% python3 -q
>>> import numpy as np
>>> import numpy.linalg as la
>>> np.set_printoptions(suppress=True, linewidth=200)
>>> tidy = lambda a: np.round(a, 2) + 0
>>> other = np.array([[1, 0, 3, 2, 0, 3, 2],
...     [2, 2, 0, 1, 1, 2, 0],
...     [0, 1, 0, 2, 2, 3, 2],
...     [3, 0, 2, 3, 1, 1, 0],
...     [1, 2, 0, 0, 3, 0, 3],
...     [0, 1, 1, 1, 0, 0, 2],
...     [2, 0, 1, 2, 0, 1, 1]])
>>> other[-1] = other[0]
>>> A = other + 0.1 * np.eye(7)
>>> A
array([[1.1, 0. , 3. , 2. , 0. , 3. , 2. ],
       [2. , 2.1, 0. , 1. , 1. , 2. , 0. ],
       [0. , 1. , 0.1, 2. , 2. , 3. , 2. ],
       [3. , 0. , 2. , 3.1, 1. , 1. , 0. ],
       [1. , 2. , 0. , 0. , 3.1, 0. , 3. ],
       [0. , 1. , 1. , 1. , 0. , 0.1, 2. ],
       [1. , 0. , 3. , 2. , 0. , 3. , 2.1]])
>>> C2 = A.T @ A
>>> np.allclose(C2, C2.T)
True
>>> (A @ A.T).shape
(7, 7)
>>> la.matrix_rank(C2)
np.int64(7)
>>> tidy(la.svd(A, compute_uv=False) ** 2)
array([96.82, 24.8 , 13.01,  7.31,  2.88,  1.45,  0.  ])
>>> left, sv, Vt = la.svd(A)
>>> tidy(sv)
array([9.84, 4.98, 3.61, 2.7 , 1.7 , 1.2 , 0.  ])
>>> np.argmax(sv[:-1] / (sv[1:] + 1e-6)) + 1
np.int64(6)
>>> other = left[:, :6] @ np.diag(sv[:6]) @ Vt[:6]
>>> tidy(la.norm(A - other, 2)), tidy(sv[6])
(np.float64(0.0), np.float64(0.0))
>>> r0, r1 = A[6], A[5]
>>> r0 @ r1
np.float64(9.5)
>>> r0 @ r0
np.float64(27.41)
>>> p = (r0 @ r1) / (r0 @ r0) * r0
>>> la.matrix_rank(np.outer(r0, r1))
np.int64(1)
>>> tidy(r1 - p)
array([-0.35,  1.  , -0.04,  0.31,  0.  , -0.94,  1.27])
>>> tidy(p)
array([0.35, 0.  , 1.04, 0.69, 0.  , 1.04, 0.73])
>>> tidy(np.outer(r0, r1))
array([[0.  , 1.  , 1.  , 1.  , 0.  , 0.1 , 2.  ],
       [0.  , 0.  , 0.  , 0.  , 0.  , 0.  , 0.  ],
       [0.  , 3.  , 3.  , 3.  , 0.  , 0.3 , 6.  ],
       [0.  , 2.  , 2.  , 2.  , 0.  , 0.2 , 4.  ],
       [0.  , 0.  , 0.  , 0.  , 0.  , 0.  , 0.  ],
       [0.  , 3.  , 3.  , 3.  , 0.  , 0.3 , 6.  ],
       [0.  , 2.1 , 2.1 , 2.1 , 0.  , 0.21, 4.2 ]])
>>> rng = np.random.default_rng(30859)
>>> other = A + rng.integers(-2, 3, (7, 6)) @ rng.integers(-2, 3, (6, 7))
>>> other
array([[ -1.9,   1. ,   7. ,   2. ,   9. ,   7. ,  -3. ],
       [  5. ,   4.1,  -2. ,  -1. ,  -2. ,  12. ,  -4. ],
       [ -9. ,   1. ,  -5.9,  -6. ,   5. ,   2. , -14. ],
       [ -2. ,  -2. ,   4. ,  -1.9,   4. ,   3. ,  -6. ],
       [ -4. ,   2. ,   1. ,   4. ,   6.1,  -8. ,   2. ],
       [  9. ,   4. ,  -4. ,  -5. ,  -9. ,   8.1,   4. ],
       [ 10. ,   2. ,   7. ,   3. ,  -1. ,   8. ,  12.1]])
>>> la.matrix_rank(other - A, tol=1e-8)
np.int64(6)
>>> np.abs(other - A).sum(axis=1)
array([26., 26., 43., 25., 22., 42., 32.])
>>> tidy(other - A)
array([[ -3.,   1.,   4.,   0.,   9.,   4.,  -5.],
       [  3.,   2.,  -2.,  -2.,  -3.,  10.,  -4.],
       [ -9.,   0.,  -6.,  -8.,   3.,  -1., -16.],
       [ -5.,  -2.,   2.,  -5.,   3.,   2.,  -6.],
       [ -5.,   0.,   1.,   4.,   3.,  -8.,  -1.],
       [  9.,   3.,  -5.,  -6.,  -9.,   8.,   2.],
       [  9.,   2.,   4.,   1.,  -1.,   5.,  10.]])
>>> z = rng.permutation(7)
>>> print(z)
[0 2 5 4 3 6 1]
>>> other = A[z][:, z]
>>> print(other)
[[1.1 3.  3.  0.  2.  2.  0. ]
 [0.  0.1 3.  2.  2.  2.  1. ]
 [0.  1.  0.1 0.  1.  2.  1. ]
 [1.  0.  0.  3.1 0.  3.  2. ]
 [3.  2.  1.  1.  3.1 0.  0. ]
 [1.  3.  3.  0.  2.  2.1 0. ]
 [2.  0.  2.  1.  1.  0.  2.1]]
>>> print(tidy(la.det(other)), tidy(la.det(A[z])))
1.37 1.37
>>> np.trace(other)
np.float64(11.7)
>>> tidy(np.sort(np.abs(la.eigvals(other))))
array([0.1 , 0.47, 0.52, 1.44, 2.05, 2.05, 9.22])
